% python3 -q
>>> import numpy as np
>>> np.set_printoptions(precision=1, suppress=True, linewidth=120, floatmode="fixed")
>>> def tidy(a):
...     return np.round(a, 1) + 0
... 
>>> K = np.load("x.npy")
>>> K
array([[  2.3,  -1.7,  -0.7,  -2.5,   2.1,  -0.1,   0.1,   1.5,   0.6,   0.8],
       [ -0.2,   0.0,  -0.2,   0.1,  -0.3,   0.0,   0.1,   0.1,  -0.2,   0.1],
       [  4.5,  -3.0,  -1.4,  -4.5,   4.6,  -0.1,   0.0,   3.1,   1.6,   1.4],
       [  4.2,  -2.7,  -1.4,  -4.0,   3.8,   0.0,   0.1,   2.8,   1.5,   1.5],
       [  3.2,  -2.2,  -1.0,  -3.4,   3.3,  -0.1,   0.0,   2.2,   1.2,   1.2],
       [  2.6,  -1.7,  -0.8,  -2.6,   2.5,   0.0,  -0.1,   1.6,   0.8,   0.9],
       [  4.4,  -3.2,  -1.5,  -4.5,   4.6,   0.0,   0.1,   3.0,   1.5,   1.4],
       [ -0.5,   0.5,   0.2,   0.6,  -0.6,   0.1,  -0.2,  -0.4,  -0.2,  -0.1],
       [  0.5,  -0.2,  -0.2,  -0.5,   0.4,  -0.1,   0.1,   0.4,   0.1,   0.2],
       [ -1.1,   0.7,   0.6,   1.0,  -1.1,  -0.1,   0.0,  -0.6,  -0.2,  -0.2],
       [ -3.0,   1.9,   1.0,   2.8,  -2.8,   0.1,   0.0,  -1.9,  -0.9,  -0.9],
       [  2.4,  -1.8,  -1.0,  -2.5,   2.2,   0.1,   0.0,   1.9,   0.6,   0.9],
       [  3.6,  -2.5,  -1.4,  -3.7,   3.7,   0.0,  -0.1,   2.4,   1.2,   1.1],
       [  2.3,  -1.6,  -0.8,  -2.2,   2.4,   0.1,  -0.1,   1.6,   0.9,   0.6],
       [-10.4,   6.8,   3.5,  10.4, -10.4,  -0.1,   0.0,  -7.1,  -3.5,  -3.5],
       [  1.0,  -0.6,  -0.3,  -1.0,   1.0,   0.1,   0.1,   0.7,   0.2,   0.2],
       [ -1.0,   0.7,   0.3,   1.0,  -1.0,   0.0,  -0.2,  -0.5,  -0.2,  -0.1],
       [ -3.6,   2.4,   1.2,   3.5,  -3.3,   0.0,   0.0,  -2.2,  -1.0,  -1.0]])
>>> tidy(np.linalg.norm(K, 2) / np.linalg.norm(K))
np.float64(1.0)
>>> round(np.log10(np.linalg.cond(K)))
2
>>> [round(float(x), 1) for x in np.linalg.svd(K, compute_uv=False)[:3]]
[31.6, 0.7, 0.6]
>>> x = np.array([0, -1, 6, -6, 4, -8, -6, 1, 0, -5])
>>> rhs = K @ x
>>> tidy(np.linalg.solve(K.T @ K, K.T @ rhs))
array([ 0.0, -1.0,  6.0, -6.0,  4.0, -8.0, -6.0,  1.0,  0.0, -5.0])
>>> tidy(np.linalg.lstsq(K, rhs)[0])
array([ 0.0, -1.0,  6.0, -6.0,  4.0, -8.0, -6.0,  1.0,  0.0, -5.0])
>>> tidy(np.linalg.pinv(K) @ K)
array([[1.0, 0.0, 0.0, 0.0, 0.0, 0.0, 0.0, 0.0, 0.0, 0.0],
       [0.0, 1.0, 0.0, 0.0, 0.0, 0.0, 0.0, 0.0, 0.0, 0.0],
       [0.0, 0.0, 1.0, 0.0, 0.0, 0.0, 0.0, 0.0, 0.0, 0.0],
       [0.0, 0.0, 0.0, 1.0, 0.0, 0.0, 0.0, 0.0, 0.0, 0.0],
       [0.0, 0.0, 0.0, 0.0, 1.0, 0.0, 0.0, 0.0, 0.0, 0.0],
       [0.0, 0.0, 0.0, 0.0, 0.0, 1.0, 0.0, 0.0, 0.0, 0.0],
       [0.0, 0.0, 0.0, 0.0, 0.0, 0.0, 1.0, 0.0, 0.0, 0.0],
       [0.0, 0.0, 0.0, 0.0, 0.0, 0.0, 0.0, 1.0, 0.0, 0.0],
       [0.0, 0.0, 0.0, 0.0, 0.0, 0.0, 0.0, 0.0, 1.0, 0.0],
       [0.0, 0.0, 0.0, 0.0, 0.0, 0.0, 0.0, 0.0, 0.0, 1.0]])
>>> rng = np.random.default_rng(62249)
>>> rhs = rhs + 0.3 * rng.normal(size=18)
>>> tidy(rhs)
array([ 18.9,  -3.7,  36.8,  27.9,  26.9,  20.5,  34.9,  -4.8,   3.3,  -6.3, -21.9,  16.1,  29.0,  17.7, -78.6,   7.3,
        -7.4, -26.9])
>>> coef, *_ = np.linalg.lstsq(K, rhs)
>>> tidy(K.T @ (rhs - K @ coef))
array([0.0, 0.0, 0.0, 0.0, 0.0, 0.0, 0.0, 0.0, 0.0, 0.0])
>>> tidy(np.linalg.norm(rhs - K @ coef))
np.float64(0.5)
>>> X = np.diag(10 * np.array([3, 3, 3, -2, -1, 0, 0, -3, 3, 1, -1, 2, -1])) + np.array([[1, 2, 1, 2, 3, 4, 4, 4, 3, 5, 5, 0, 2],
...     [5, 3, 2, 3, 0, 5, 3, 0, 3, 4, 1, 1, 3],
...     [4, 1, 1, 4, 1, 3, 0, 3, 0, 0, 3, 0, 3],
...     [5, 2, 1, 4, 4, 2, 3, 5, 3, 3, 2, 2, 3],
...     [1, 4, 1, 5, 2, 1, 0, 3, 5, 1, 5, 3, 2],
...     [2, 2, 4, 3, 0, 5, 5, 5, 1, 4, 1, 0, 2],
...     [3, 1, 3, 2, 4, 5, 3, 3, 0, 1, 1, 0, 5],
...     [2, 2, 1, 5, 1, 3, 3, 0, 5, 5, 0, 1, 2],
...     [5, 2, 0, 1, 1, 5, 1, 2, 0, 3, 1, 5, 2],
...     [3, 3, 4, 0, 2, 3, 4, 0, 2, 5, 5, 3, 5],
...     [0, 2, 4, 1, 0, 0, 3, 2, 1, 2, 5, 1, 3],
...     [4, 0, 1, 4, 5, 2, 1, 0, 4, 5, 4, 1, 3],
...     [3, 0, 2, 0, 2, 5, 2, 5, 0, 0, 2, 3, 4]])
>>> X
array([[ 31,   2,   1,   2,   3,   4,   4,   4,   3,   5,   5,   0,   2],
       [  5,  33,   2,   3,   0,   5,   3,   0,   3,   4,   1,   1,   3],
       [  4,   1,  31,   4,   1,   3,   0,   3,   0,   0,   3,   0,   3],
       [  5,   2,   1, -16,   4,   2,   3,   5,   3,   3,   2,   2,   3],
       [  1,   4,   1,   5,  -8,   1,   0,   3,   5,   1,   5,   3,   2],
       [  2,   2,   4,   3,   0,   5,   5,   5,   1,   4,   1,   0,   2],
       [  3,   1,   3,   2,   4,   5,   3,   3,   0,   1,   1,   0,   5],
       [  2,   2,   1,   5,   1,   3,   3, -30,   5,   5,   0,   1,   2],
       [  5,   2,   0,   1,   1,   5,   1,   2,  30,   3,   1,   5,   2],
       [  3,   3,   4,   0,   2,   3,   4,   0,   2,  15,   5,   3,   5],
       [  0,   2,   4,   1,   0,   0,   3,   2,   1,   2,  -5,   1,   3],
       [  4,   0,   1,   4,   5,   2,   1,   0,   4,   5,   4,  21,   3],
       [  3,   0,   2,   0,   2,   5,   2,   5,   0,   0,   2,   3,  -6]])
>>> x = np.array([-1, 9, 9, 7, 2, 1, 0, -7, 0, 3, 3, -1, 7])
>>> rhs = X @ x
>>> rhs
array([ 36, 371, 326, -81,  72,  72,  80, 303,  34, 159,  58,  72, -50])
>>> tidy(np.linalg.solve(X, X[:, 6]))
array([0.0, 0.0, 0.0, 0.0, 0.0, 0.0, 1.0, 0.0, 0.0, 0.0, 0.0, 0.0, 0.0])
>>> Q, vecs = np.linalg.qr(X[:, :12])[0], np.linalg.qr(X[:, 12:])[0]
>>> sig = np.linalg.svd(Q.T @ vecs, compute_uv=False)
>>> tidy(np.degrees(np.arccos(sig.clip(0, 1))))
array([18.9])
>>> X.inv()
Traceback (most recent call last):
  File "<python-input-28>", line 1, in <module>
    X.inv()
    ^^^^^
AttributeError: 'numpy.ndarray' object has no attribute 'inv'
>>> tidy(np.abs(np.linalg.eigvals(X)).max())
np.float64(46.4)
>>> tidy(np.sort(np.abs(np.linalg.eigvals(X))))
array([ 0.6,  7.0,  7.2,  7.2,  7.3, 13.8, 17.0, 20.8, 25.9, 30.1, 30.8, 31.9, 46.4])
>>> np.trace(X)
np.int64(104)
>>> x = np.array([4, -5, -8, -3, 9, 6, 0, 0, 4, -6, -3, -6, -5])
>>> rhs = X @ x
>>> coef, lr = np.zeros(13), 1 / np.linalg.norm(X, 2) ** 2
>>> for i in range(6):
...     coef -= lr * X.T @ (X @ coef - rhs)
...     if i % 1 == 0: print(i, round(np.linalg.norm(X @ coef - rhs), 1))
... 
0 263.6
1 193.4
2 154.5
3 131.5
4 116.5
5 105.8
>>> tidy(coef)
array([ 4.3, -5.0, -7.5, -3.7,  2.2,  0.4,  0.0,  0.2,  3.4, -3.0, -1.8, -3.6, -2.6])
>>> tidy(np.linalg.cond(X))
np.float64(111.5)
>>> data = np.loadtxt("case9.csv", delimiter=",")
>>> tidy(data)
array([[ 12.3,   4.7,   7.5,   8.1,   6.4,  -3.9,  -1.2,   9.3,   6.1],
       [  6.7,   2.6,   3.8,   3.3,   5.4,   0.6,   1.8,   2.6,   0.2],
       [ -5.9,  -1.7,  -6.6, -11.0,  -2.4,   5.5,   2.5, -12.1,  -8.7],
       [ -5.2,  -1.6,  -6.2,  -8.2,  -0.6,   6.6,   3.5, -10.7,  -8.6],
       [  3.0,   1.1,   0.8,   2.3,   5.7,   4.7,   4.3,  -1.0,  -3.7],
       [ -0.9,  -0.3,   1.1,  -4.7,   6.5,   9.4,  10.0,  -8.9, -11.5],
       [  6.8,   2.6,   1.0,   5.9,   3.4,  -1.4,  -2.0,   5.4,   4.0],
       [  1.6,   0.9,  -1.4,  -2.2,   1.1,   1.5,   0.4,  -2.6,  -1.9],
       [ -6.6,  -2.3,  -2.6, -11.9,   3.9,  12.5,  11.8, -16.5, -17.0],
       [ -0.4,   0.3,  -4.7,  -3.6,  -2.0,   0.4,  -2.3,  -3.4,  -0.8],
       [  1.5,   1.3,  -2.1,  -6.5,  -3.3,  -2.7,  -3.7,  -3.3,   0.5],
       [ -0.7,   0.0,  -5.0,  -1.5,  -0.3,   2.4,  -0.8,  -3.1,  -1.7],
       [ -0.2,   0.2,  -3.2,  -2.6,   0.9,   3.1,   1.0,  -4.1,  -3.3],
       [  5.5,   1.9,   1.9,   5.8,   6.5,   3.1,   2.9,   2.7,  -0.7],
       [  9.8,   3.4,   5.9,  10.2,   9.5,   1.7,   3.3,   7.3,   1.7],
       [  2.7,   0.9,  -0.4,   3.2,   5.3,   4.6,   3.5,  -0.4,  -2.9],
       [ 15.6,   6.0,  10.6,   9.7,   7.3,  -6.4,  -2.1,  12.4,   8.5],
       [ -5.3,  -2.1,  -1.9,  -6.9,   6.8,  14.1,  13.2, -13.7, -16.5],
       [  1.1,   0.6,  -5.1,   2.2,  -0.1,   0.7,  -2.9,   0.6,   1.6],
       [  2.0,   0.9,  -0.8,   0.5,   3.5,   3.5,   2.5,  -1.8,  -2.9],
       [  0.2,   0.5,  -3.5,  -3.3,  -0.8,   1.1,  -1.0,  -3.5,  -1.6],
       [ -5.2,  -1.7,  -3.6,  -9.9,   1.8,   9.0,   7.6, -13.1, -12.4],
       [ 11.1,   4.5,   5.7,   4.8,   2.9,  -6.2,  -4.1,   8.0,   7.2],
       [ -3.1,  -0.7,  -0.1, -11.8,   2.2,   7.3,   8.0, -12.9, -12.3],
       [ -4.4,  -1.3,  -5.3,  -7.3,   0.3,   6.7,   4.0, -10.0,  -8.6],
       [  1.5,   0.9,  -1.3,  -2.6,   1.0,   1.5,   0.6,  -2.9,  -2.2],
       [  4.6,   1.9,   0.8,   1.6,   2.9,   0.3,   0.0,   1.2,   0.5],
       [  3.3,   2.2,  -5.8,  -2.3,  -8.0,  -9.3, -12.8,   3.2,   9.8],
       [  8.5,   3.5,   1.3,   5.0,   0.6,  -5.9,  -6.3,   7.5,   8.1],
       [ -7.3,  -2.7,  -5.2,  -8.5,   3.8,  13.2,  10.7, -14.8, -15.6],
       [ 10.0,   3.5,   7.3,   9.0,  10.2,   2.2,   4.7,   6.3,   0.4],
       [  4.7,   1.7,   4.4,   1.6,   7.9,   5.1,   6.8,  -1.3,  -5.2],
       [ 15.3,   5.8,   5.2,  14.5,   3.6,  -9.7,  -9.0,  17.1,  15.2],
       [  1.9,   1.2,  -0.7,  -4.0,   0.3,   0.4,  -0.1,  -3.2,  -1.8],
       [ -4.0,  -1.5,  -0.9,  -6.8,   6.4,  12.4,  12.1, -12.5, -15.0],
       [  1.1,   0.5,  -1.9,   0.6,   3.2,   4.1,   2.4,  -2.2,  -3.2]])
>>> cov = np.cov(data, rowvar=False)
>>> tidy(data.std(axis=0))
array([6.0, 2.2, 4.3, 6.7, 3.8, 5.9, 5.7, 8.1, 7.7])
>>> tidy(np.linalg.eigvalsh(cov)[::-1])
array([259.7,  52.9,   5.9,   0.0,   0.0,   0.0,   0.0,   0.0,   0.0])
>>> tidy(np.median(data, axis=0))
array([ 1.6,  0.9, -0.8, -1.8,  3.1,  2.3,  2.1, -2.4, -1.9])
>>> tidy(np.polyfit(data[:, 0], data[:, 2], 1))
array([ 0.6, -1.7])
>>> np.argsort(-data.std(axis=0).round(6), kind="stable")
array([7, 8, 3, 0, 5, 6, 2, 4, 1])
>>> np.argwhere(np.triu(np.abs(np.corrcoef(data.T)) > 0.8, 1))
array([[0, 1],
       [0, 2],
       [0, 3],
       [0, 7],
       [0, 8],
       [1, 2],
       [1, 3],
       [1, 5],
       [1, 7],
       [1, 8],
       [3, 7],
       [3, 8],
       [5, 6],
       [5, 7],
       [5, 8],
       [6, 8],
       [7, 8]])
>>> np.unique(data.round(6), axis=0).shape
(36, 9)
>>> np.linalg.lstsq(data[:-1].T, data[-1])[2]
np.int32(4)
>>> tidy(np.trace(np.linalg.pinv(data) @ data))
np.float64(4.0)
>>> f, r1 = data[4], data[0]
>>> tidy(f @ f)
np.float64(104.3)
>>> p = (f @ r1) / (f @ f) * f
>>> tidy(r1 - p)
array([10.9,  4.2,  7.1,  7.1,  3.8, -6.0, -3.2,  9.8,  7.7])
>>> tidy(p)
array([ 1.4,  0.5,  0.3,  1.0,  2.6,  2.1,  2.0, -0.5, -1.7])
